$ python3 -q
>>> import numpy as np
>>> np.set_printoptions(suppress=True, linewidth=100)
>>> K = np.loadtxt("mat.csv", delimiter=",")
>>> K.round(2)
array([[ 0.35,  2.29, -1.91],
       [-1.73,  1.72,  1.74],
       [-2.42, -0.9 , -1.52]])
>>> np.round(K.T @ K, 2) + 0
array([[9., 0., 0.],
       [0., 9., 0.],
       [0., 0., 9.]])
>>> np.round(np.linalg.norm(K, axis=0), 2)
array([3., 3., 3.])
>>> np.round(np.linalg.svd(K, compute_uv=False), 2)
array([3., 3., 3.])
>>> np.round(K @ K.T, 2) + 0
array([[9., 0., 0.],
       [0., 9., 0.],
       [0., 0., 9.]])
>>> np.round(np.linalg.pinv(K), 2)
array([[ 0.04, -0.19, -0.27],
       [ 0.25,  0.19, -0.1 ],
       [-0.21,  0.19, -0.17]])
>>> x = np.array([4, -6, -4])
>>> rhs = K @ x
>>> rhs.round(2)
array([ -4.68, -24.23,   1.79])
>>> np.round(np.linalg.solve(K, -1 * rhs), 2)
array([-4.,  6.,  4.])
>>> np.round(np.linalg.solve(K.T, K[2]), 2)
array([0., 0., 1.])
>>> np.round(np.linalg.solve(K, rhs), 2)
array([ 4., -6., -4.])
>>> feats = np.load("layer6.npy")
>>> feats
array([[ 8,  7,  1],
       [ 0,  0,  0],
       [ 0,  0,  0],
       [ 0,  0,  0],
       [ 8,  7,  1],
       [ 0,  0,  0],
       [ 0,  0,  0],
       [ 0,  0,  0],
       [ 8, -5,  5],
       [-8,  1, -3],
       [ 0,  8, -2],
       [ 0,  0,  0],
       [-8,  1, -3],
       [-8,  1, -3],
       [ 0,  0,  0],
       [-8,  1, -3],
       [ 8,  7,  1],
       [ 0,  0,  0],
       [ 8,  7,  1],
       [ 0,  0,  0],
       [ 0,  0,  0],
       [16,  2,  6],
       [ 0,  0,  0]])
>>> Xs = (feats - feats.mean(axis=0)) / feats.std(axis=0)
>>> np.argwhere(np.abs(Xs) > 2)
array([[ 8,  1],
       [ 8,  2],
       [10,  1],
       [21,  0],
       [21,  2]])
>>> coef = np.linalg.lstsq(np.delete(Xs, 0, axis=1), Xs[:, 0])[0]
>>> coef.round(2)
array([0.42, 0.94])
>>> np.round(1 - np.var(Xs[:, 0] - np.delete(Xs, 0, axis=1) @ coef), 2)
np.float64(0.99)
>>> F = np.load("a.npy")
>>> F
array([[ 1, -1,  1],
       [ 1,  0,  0],
       [ 1,  1,  1]])
>>> np.round(np.einsum("ii->", K), 2)
np.float64(0.55)
>>> np.round(np.kron(np.eye(2, dtype=int), K), 2)
array([[ 0.35,  2.29, -1.91,  0.  ,  0.  , -0.  ],
       [-1.73,  1.72,  1.74, -0.  ,  0.  ,  0.  ],
       [-2.42, -0.9 , -1.52, -0.  , -0.  , -0.  ],
       [ 0.  ,  0.  , -0.  ,  0.35,  2.29, -1.91],
       [-0.  ,  0.  ,  0.  , -1.73,  1.72,  1.74],
       [-0.  , -0.  , -0.  , -2.42, -0.9 , -1.52]])
>>> np.round(np.linalg.eigvals(K), 2)
array([-3.  +0.j  ,  1.77+2.42j,  1.77-2.42j])
>>> round(np.einsum("ij,ji->", K, K), 2)
np.float64(3.59)
>>> round(np.linalg.eigvals(K).sum().real, 2)
np.float64(0.55)
>>> round(float(np.linalg.det(K.T)), 2)
-27.0
>>> arr = np.loadtxt("dump.csv", delimiter=",")
>>> arr
array([[3., 1., 6., 8., 3.],
       [3., 3., 1., 6., 8.],
       [8., 3., 3., 1., 6.],
       [6., 8., 3., 3., 1.],
       [1., 6., 8., 3., 3.]])
>>> np.allclose(arr @ arr.T, arr.T @ arr)
True
>>> np.round(np.fft.fft(arr[0]), 2)
array([21.  +0.j  , -7.09+3.08j,  4.09-0.73j,  4.09+0.73j, -7.09-3.08j])
>>> np.round(np.sort(np.abs(np.fft.fft(arr[0]))), 2), np.round(np.sort(np.linalg.svd(arr, compute_uv=False)), 2)
(array([ 4.15,  4.15,  7.73,  7.73, 21.  ]), array([ 4.15,  4.15,  7.73,  7.73, 21.  ]))
>>> arr @ np.ones(5)
array([21., 21., 21., 21., 21.])
>>> arr @ (-1.0) ** np.arange(5)
array([ 3.,  3., 13., -1.,  3.])
>>> W0 = np.array([[8.04, -11.91, -8.08, -9.91, -6.04, -11.01, 8.84],
...     [-0.82, 14.01, 1.1, -5.83, 6.93, 30.81, -11.02],
...     [0.98, -2.09, -0.94, -0.08, -0.93, -4.05, 1.98],
...     [33.97, -7.96, -34.19, -30.19, -3.93, -1.1, 23.06],
...     [14.86, -6.01, -14.97, -17.89, -3.11, 3.06, 8.98],
...     [-9.04, -27.91, 9.03, -2.08, -13.95, -29.95, 4.13]])
>>> np.linalg.cond(W0) > 100
np.True_
>>> left, sig, VT = np.linalg.svd(W0)
>>> np.argmax(sig[:-1] / (sig[1:] + 1e-6)) + 1
np.int64(3)
>>> sig.round(2)
array([71.95, 58.01, 15.62,  0.26,  0.2 ,  0.06])
>>> Y = left[:, :3] @ np.diag(sig[:3]) @ VT[:3]
>>> np.linalg.matrix_rank(W0, rtol=0.05)
np.int64(3)
>>> round(float(np.abs(W0 - Y).max()), 2)
0.17
>>> left, sig, VT = np.linalg.svd(W0, full_matrices=False)
>>> np.allclose(left * sig @ VT, W0)
True
>>> np.round(np.cumsum(sig ** 2) / np.sum(sig ** 2), 2)
array([0.59, 0.97, 1.  , 1.  , 1.  , 1.  ])
>>> np.round(left.T @ left, 2) + 0
array([[1., 0., 0., 0., 0., 0.],
       [0., 1., 0., 0., 0., 0.],
       [0., 0., 1., 0., 0., 0.],
       [0., 0., 0., 1., 0., 0.],
       [0., 0., 0., 0., 1., 0.],
       [0., 0., 0., 0., 0., 1.]])
>>> np.round(np.abs(VT[0]), 2)
array([0.51, 0.24, 0.51, 0.49, 0.12, 0.15, 0.39])
>>> left.shape, sig.shape, VT.shape
((6, 6), (6,), (6, 7))
>>> (sig > 1e-8).sum()
np.int64(6)
>>> rng = np.random.default_rng(29323)
>>> Y = W0 + rng.integers(-2, 3, (6, 3)) @ rng.integers(-2, 3, (3, 7))
>>> Y.round(2)
array([[  8.04, -12.91,  -7.08,  -7.91,  -2.04, -12.01,   6.84],
       [ -3.82,  13.01,  -3.9 ,  -9.83,   1.93,  26.81,  -1.02],
       [  2.98,  -2.09,   3.06,   3.92,   5.07,  -2.05,  -6.02],
       [ 32.97, -10.96, -31.19, -26.19,   1.07,  -5.1 ,  21.06],
       [ 17.86,  -3.01, -13.97, -17.89,  -2.11,   9.06,   2.98],
       [ -5.04, -25.91,  15.03,   1.92,  -9.95, -23.95,  -7.87]])
>>> np.round(np.linalg.svd(Y - W0, compute_uv=False), 2) + 0
array([25.94, 10.99,  2.34,  0.  ,  0.  ,  0.  ])
>>> np.linalg.matrix_rank(Y - W0, tol=1e-8)
np.int64(3)
>>> np.abs(Y - W0).sum(axis=1)
array([11., 32., 26., 22., 20., 38.])
>>> round(float(np.linalg.norm(Y, "nuc")), 2)
151.57
>>> np.linalg.norm(Y, axis=1).argmax()
np.int64(3)
>>> round(np.linalg.norm(Y[2], 1), 2), round(np.linalg.norm(Y[2], np.inf), 2)
(np.float64(25.19), np.float64(6.02))
>>> np.round(np.linalg.norm(Y, 1), 2), np.round(np.linalg.norm(Y, np.inf), 2)
(np.float64(78.98), np.float64(128.54))
>>> np.round(np.linalg.norm(Y, axis=0), 2)
array([38.98, 33.78, 38.32, 34.41, 11.76, 39.36, 24.46])
>>> m1 = np.load("run14.npy")
>>> m1
array([[ 0,  6,  2, -2, -1,  4, -1],
       [-6,  0, -4,  4,  0,  1,  2],
       [-2,  4,  0, -3,  2, -3,  3],
       [ 2, -4,  3,  0, -1,  3,  1],
       [ 1,  0, -2,  1,  0, -1, -5],
       [-4, -1,  3, -3,  1,  0, -2],
       [ 1, -2, -3, -1,  5,  2,  0]])
>>> left, sig, VT = np.linalg.svd(m1)
>>> vecs = VT[:(sig > 1e-8).sum()]
>>> x = m1[6] + -1 * m1[3] + rng.integers(2) * np.eye(7)[1]
>>> x
array([-1.,  2., -6., -1.,  6., -1., -1.])
>>> np.round(np.diag(vecs.T @ vecs), 2)
array([1.  , 0.97, 0.73, 0.61, 0.71, 0.99, 1.  ])
>>> np.round(np.linalg.norm(W0, "nuc"), 2)
np.float64(146.1)
>>> np.linalg.norm(W0, axis=1).argmax()
np.int64(3)
>>> np.round(np.linalg.norm(W0, 1), 2), round(np.linalg.norm(W0, np.inf), 2)
(np.float64(79.98), np.float64(134.4))
>>> np.round(np.linalg.norm(W0) ** 2 / np.linalg.norm(W0, 2) ** 2, 2)
np.float64(1.7)
>>> np.round(np.linalg.norm(W0, axis=0), 2)
array([39.02, 34.94, 39.27, 36.99, 17.47, 44.66, 28.86])
>>> np.round(np.linalg.norm(W0, axis=1), 2)
array([24.61, 36.75,  5.24, 62.02, 30.01, 45.33])
>>> f, v = m1[2], m1[1]
>>> f @ f
np.int64(51)
>>> pr = (f @ v) / (f @ f) * f
>>> np.linalg.matrix_rank(np.outer(f, v))
np.int64(1)
>>> round(float((v - pr) @ f), 2)
-0.0
>>> r = np.linalg.matrix_rank(m1)
>>> r
np.int64(6)
>>> null = np.linalg.svd(m1)[2][r:].T
>>> np.round(null @ null.T, 2) + 0
array([[ 0.  ,  0.01,  0.02,  0.02,  0.02,  0.  ,  0.  ],
       [ 0.01,  0.03,  0.09,  0.11,  0.1 , -0.02, -0.01],
       [ 0.02,  0.09,  0.27,  0.32,  0.28, -0.05, -0.03],
       [ 0.02,  0.11,  0.32,  0.39,  0.34, -0.06, -0.03],
       [ 0.02,  0.1 ,  0.28,  0.34,  0.29, -0.05, -0.03],
       [ 0.  , -0.02, -0.05, -0.06, -0.05,  0.01,  0.01],
       [ 0.  , -0.01, -0.03, -0.03, -0.03,  0.01,  0.  ]])
>>> np.round(m1 @ null, 2) + 0
array([[0.],
       [0.],
       [0.],
       [0.],
       [0.],
       [0.],
       [0.]])
>>> np.linalg.matrix_rank(m1.T @ m1), np.linalg.matrix_rank(m1 @ m1.T)
(np.int64(6), np.int64(6))
>>> M = np.array([[0.8, 10.0], [0.1, -18.0]])
>>> M
array([[  0.8,  10. ],
       [  0.1, -18. ]])
>>> # column 1 is much longer than the rest
>>> C2 = M.T @ M
>>> (M @ M.T).shape
(2, 2)
>>> C2.round(2)
array([[  0.65,   6.2 ],
       [  6.2 , 424.  ]])
>>> np.round(np.linalg.svd(M, compute_uv=False) ** 2, 2)
array([424.09,   0.56])
>>> np.linalg.matrix_rank(C2)
np.int64(2)
>>> np.allclose(C2, C2.T)
True
>>> x = np.array([3, -8])
>>> rhs = M @ x
>>> rhs
array([-77.6, 144.3])
>>> np.round(np.linalg.solve(M.T, M[1]), 2)
array([0., 1.])
>>> np.round(np.linalg.solve(M, -3 * rhs), 2)
array([-9., 24.])
>>> def softmax(z):
...     e = np.exp(z - z.max(axis=-1, keepdims=True))
...     return e / e.sum(axis=-1, keepdims=True)
... 
>>> softmax(M).sum(axis=1)
array([1., 1.])
>>> np.round(softmax(M[1]), 2) + 0
array([1., 0.])
>>> scores = M @ M.T / np.sqrt(2)
>>> np.round(softmax(scores), 2) + 0
array([[1., 0.],
       [0., 1.]])
>>> softmax(scores)[1] @ M
array([  0.1, -18. ])
>>> softmax(scores).round(6).argmax(axis=1)
array([0, 1])
>>> round(np.log10(np.linalg.cond(M)))
1
>>> np.linalg.matrix_rank(M, rtol=0.1)
np.int64(1)
>>> np.linalg.cond(M) > 100
np.False_
>>> np.argsort(-np.linalg.norm(M, axis=0).round(6), kind="stable")[:3]
array([1, 0])
>>> np.round(np.abs(np.linalg.svd(M)[2][-1]), 2)
array([1.  , 0.01])
>>> np.round(np.linalg.norm(M, 2) / np.linalg.norm(M), 2)
np.float64(1.0)
>>> [round(float(x), 2) for x in np.linalg.svd(M, compute_uv=False)[:3]]
[20.59, 0.75]
>>> basis = np.array([[2, -1, -1, 0, -2], [-1, -1, 2, 2, 2]])
>>> X = np.repeat(basis, 16 // 2, axis=0)
>>> X = X + 0.3 * rng.normal(size=X.shape)
>>> X.round(2)
array([[ 2.19, -0.95, -1.13,  0.48, -2.28],
       [ 1.43, -1.16, -0.83, -0.25, -1.71],
       [ 2.13, -1.04, -0.48,  0.4 , -2.01],
       [ 2.41, -1.29, -1.39,  0.26, -2.29],
       [ 1.2 , -1.4 , -0.67, -0.4 , -2.21],
       [ 2.22, -1.53, -1.27, -0.19, -2.14],
       [ 2.25, -1.13, -1.48,  0.36, -2.22],
       [ 2.06, -1.38, -0.93, -0.08, -2.4 ],
       [-1.04, -1.12,  1.57,  1.89,  1.84],
       [-0.96, -0.79,  2.38,  1.33,  2.12],
       [-0.76, -1.08,  1.76,  1.95,  1.34],
       [-1.29, -1.16,  1.83,  2.69,  2.07],
       [-1.03, -1.07,  1.66,  1.6 ,  2.37],
       [-0.83, -0.94,  2.01,  2.44,  2.42],
       [-1.22, -1.07,  1.26,  2.1 ,  2.16],
       [-0.99, -0.92,  2.24,  1.87,  2.28]])
>>> x = np.array([1, -1, 3, -3, 1, 3, 0])
>>> round(np.linalg.det(m1), 2)
np.float64(-0.0)
>>> O = np.linalg.solve(np.eye(7) - m1, np.eye(7) + m1)
>>> np.round(O @ O.T, 2) + 0
array([[1., 0., 0., 0., 0., 0., 0.],
       [0., 1., 0., 0., 0., 0., 0.],
       [0., 0., 1., 0., 0., 0., 0.],
       [0., 0., 0., 1., 0., 0., 0.],
       [0., 0., 0., 0., 1., 0., 0.],
       [0., 0., 0., 0., 0., 1., 0.],
       [0., 0., 0., 0., 0., 0., 1.]])
>>> round(float(np.linalg.det(O)), 2)
1.0
>>> Xs = X - X.mean(axis=0)
>>> left, sig, VT = np.linalg.svd(Xs, full_matrices=False)
>>> sig.round(2)
array([12.54,  1.66,  1.15,  0.91,  0.48])
>>> np.round(Xs.mean(axis=0), 2) + 0
array([0., 0., 0., 0., 0.])
>>> np.round((sig ** 2).sum() ** 2 / (sig ** 4).sum(), 2)
np.float64(1.07)
>>> np.round(sig ** 2 / (sig ** 2).sum(), 2) + 0
array([0.97, 0.02, 0.01, 0.01, 0.  ])
>>> np.searchsorted(np.cumsum(sig ** 2) / (sig ** 2).sum(), 0.9) + 1
np.int64(1)
>>> np.round(VT[0] * np.sign(VT[0, np.abs(VT[0]).argmax()]), 2)
array([-0.48,  0.04,  0.46,  0.3 ,  0.68])
